>>> import numpy as np
>>> from numpy import linalg as LA
>>> np.set_printoptions(suppress=True, linewidth=160)
>>> def rnd(a):
...     return np.round(a, 1) + 0
... 
>>> other = np.array([[1, 2, 0], [1, -2, -1], [-2, 0, 2]])
>>> mat = np.triu(other)
>>> print(mat)
[[ 1  2  0]
 [ 0 -2 -1]
 [ 0  0  2]]
>>> x = np.array([1, 0, 2])
>>> a = np.maximum(mat @ x, 0)
>>> print(mat.T @ a)
[1 2 8]
>>> print(rnd(np.tanh(mat @ x)))
[ 0.8 -1.   1. ]
>>> x = np.array([5, -2, -1])
>>> rhs = mat @ x
>>> coef, lr = np.zeros(3), 1 / LA.norm(mat, 2) ** 2
>>> for i in range(200):
...     coef -= lr * mat.T @ (mat @ coef - rhs)
...     if i % 50 == 0: print(i, round(LA.norm(mat @ coef - rhs), 1))
... 
0 3.5
50 0.3
100 0.0
150 0.0
>>> print(rnd(LA.cond(mat)))
4.8
>>> ev, V = LA.eig(mat)
>>> print(np.prod(ev))
-4.0
>>> print(ev)
[ 1. -2.  2.]
>>> print(rnd(np.sort(LA.eigvals(mat.T))))
[-2.  1.  2.]
>>> print(rnd(np.sort(LA.eigvals(LA.inv(mat)))))
[-0.5  0.5  1. ]
>>> print(rnd(np.sort(LA.eigvals(mat @ mat))))
[1. 4. 4.]
>>> print(mat @ V[:, 0] - ev[0] * V[:, 0])
[0. 0. 0.]
>>> x = np.array([2, 0, -6])
>>> rhs = mat @ x
>>> print(rhs)
[  2   6 -12]
>>> print(rnd(LA.solve(mat, mat[:, 1])))
[0. 1. 0.]
>>> print(rnd(LA.solve(mat, rhs)))
[ 2.  0. -6.]
>>> print(rnd(LA.solve(mat, rhs + mat[:, 2])))
[ 2.  0. -5.]
>>> print(rnd(LA.solve(mat, -2 * rhs)))
[-4.  0. 12.]
>>> print(np.trace(mat))
1
>>> print(rnd(LA.det(mat)))
-4.0
>>> print(rnd(np.abs(LA.eigvals(mat)).max()))
2.0
>>> print(LA.matrix_power(mat, 3))
[[ 1  6 -2]
 [ 0 -8 -4]
 [ 0  0  8]]
>>> print(np.allclose(mat @ mat.T, mat.T @ mat))
False
>>> data = np.load("sample10.npy")
>>> print(data)
[[ 7  8  5  8]
 [ 0 -2  8  3]
 [ 4  2  1  9]
 [ 1  5  7  9]]
>>> rng = np.random.default_rng(88156)
>>> z = rng.permutation(4)
>>> print(z)
[1 3 0 2]
>>> other = data[z][:, z]
>>> print(np.allclose(other, data))
False
>>> print(np.diag(other))
[-2  9  7  1]
>>> print(rnd(LA.det(other)), rnd(LA.det(data[z])))
2493.0 -2493.0
>>> print(rnd(np.sort(np.abs(LA.eigvals(other)))))
[ 4.4  5.5  5.5 18.8]
>>> print(np.trace(other))
15
